$ python3 -q
>>> import numpy as np
>>> from numpy import linalg as LA
>>> np.set_printoptions(suppress=True, linewidth=160)
>>> rnd = lambda a: np.round(a, 2) + 0
>>> W0 = np.loadtxt("a.csv", delimiter=",")
>>> W0
array([[4., 0., 0., 0., 0., 0., 0., 0., 0., 0., 0.],
       [0., 1., 0., 0., 0., 0., 0., 0., 0., 0., 0.],
       [0., 0., 0., 0., 0., 0., 0., 0., 0., 0., 0.],
       [0., 0., 0., 0., 0., 0., 0., 0., 0., 0., 0.],
       [0., 0., 0., 0., 2., 0., 0., 0., 0., 0., 0.],
       [0., 0., 0., 0., 0., 0., 0., 0., 0., 0., 0.],
       [0., 0., 0., 0., 0., 0., 1., 0., 0., 0., 0.],
       [0., 0., 0., 0., 0., 0., 0., 3., 0., 0., 0.],
       [0., 0., 0., 0., 0., 0., 0., 0., 5., 0., 0.],
       [0., 0., 0., 0., 0., 0., 0., 0., 0., 0., 0.],
       [0., 0., 0., 0., 0., 0., 0., 0., 0., 0., 0.]])
>>> rank = LA.matrix_rank(W0)
>>> rank
np.int64(6)
>>> N = LA.svd(W0)[2][rank:].T
>>> [int(LA.matrix_rank(W0[:i])) for i in range(1, len(W0) + 1)]
[1, 2, 2, 2, 3, 3, 4, 5, 6, 6, 6]
>>> LA.matrix_rank(W0.T @ W0), LA.matrix_rank(W0 @ W0.T)
(np.int64(6), np.int64(6))
>>> np.allclose(W0 @ N, 0)
True
>>> t = np.radians(15)
>>> Rm = np.eye(11)
>>> Rm[5, 5] = Rm[9, 9] = np.cos(t)
>>> Rm[5, 9], Rm[9, 5] = -np.sin(t), np.sin(t)
>>> rnd(Rm)
array([[ 1.  ,  0.  ,  0.  ,  0.  ,  0.  ,  0.  ,  0.  ,  0.  ,  0.  ,  0.  ,  0.  ],
       [ 0.  ,  1.  ,  0.  ,  0.  ,  0.  ,  0.  ,  0.  ,  0.  ,  0.  ,  0.  ,  0.  ],
       [ 0.  ,  0.  ,  1.  ,  0.  ,  0.  ,  0.  ,  0.  ,  0.  ,  0.  ,  0.  ,  0.  ],
       [ 0.  ,  0.  ,  0.  ,  1.  ,  0.  ,  0.  ,  0.  ,  0.  ,  0.  ,  0.  ,  0.  ],
       [ 0.  ,  0.  ,  0.  ,  0.  ,  1.  ,  0.  ,  0.  ,  0.  ,  0.  ,  0.  ,  0.  ],
       [ 0.  ,  0.  ,  0.  ,  0.  ,  0.  ,  0.97,  0.  ,  0.  ,  0.  , -0.26,  0.  ],
       [ 0.  ,  0.  ,  0.  ,  0.  ,  0.  ,  0.  ,  1.  ,  0.  ,  0.  ,  0.  ,  0.  ],
       [ 0.  ,  0.  ,  0.  ,  0.  ,  0.  ,  0.  ,  0.  ,  1.  ,  0.  ,  0.  ,  0.  ],
       [ 0.  ,  0.  ,  0.  ,  0.  ,  0.  ,  0.  ,  0.  ,  0.  ,  1.  ,  0.  ,  0.  ],
       [ 0.  ,  0.  ,  0.  ,  0.  ,  0.  ,  0.26,  0.  ,  0.  ,  0.  ,  0.97,  0.  ],
       [ 0.  ,  0.  ,  0.  ,  0.  ,  0.  ,  0.  ,  0.  ,  0.  ,  0.  ,  0.  ,  1.  ]])
>>> other = W0 @ Rm.T
>>> np.abs(other - W0).max(axis=0)
array([0., 0., 0., 0., 0., 0., 0., 0., 0., 0., 0.])
>>> np.allclose(LA.norm(W0, axis=1), LA.norm(other, axis=1))
True
>>> rnd(LA.det(Rm)), rnd(np.trace(Rm))
(np.float64(1.0), np.float64(10.93))
>>> other
array([[4., 0., 0., 0., 0., 0., 0., 0., 0., 0., 0.],
       [0., 1., 0., 0., 0., 0., 0., 0., 0., 0., 0.],
       [0., 0., 0., 0., 0., 0., 0., 0., 0., 0., 0.],
       [0., 0., 0., 0., 0., 0., 0., 0., 0., 0., 0.],
       [0., 0., 0., 0., 2., 0., 0., 0., 0., 0., 0.],
       [0., 0., 0., 0., 0., 0., 0., 0., 0., 0., 0.],
       [0., 0., 0., 0., 0., 0., 1., 0., 0., 0., 0.],
       [0., 0., 0., 0., 0., 0., 0., 3., 0., 0., 0.],
       [0., 0., 0., 0., 0., 0., 0., 0., 5., 0., 0.],
       [0., 0., 0., 0., 0., 0., 0., 0., 0., 0., 0.],
       [0., 0., 0., 0., 0., 0., 0., 0., 0., 0., 0.]])
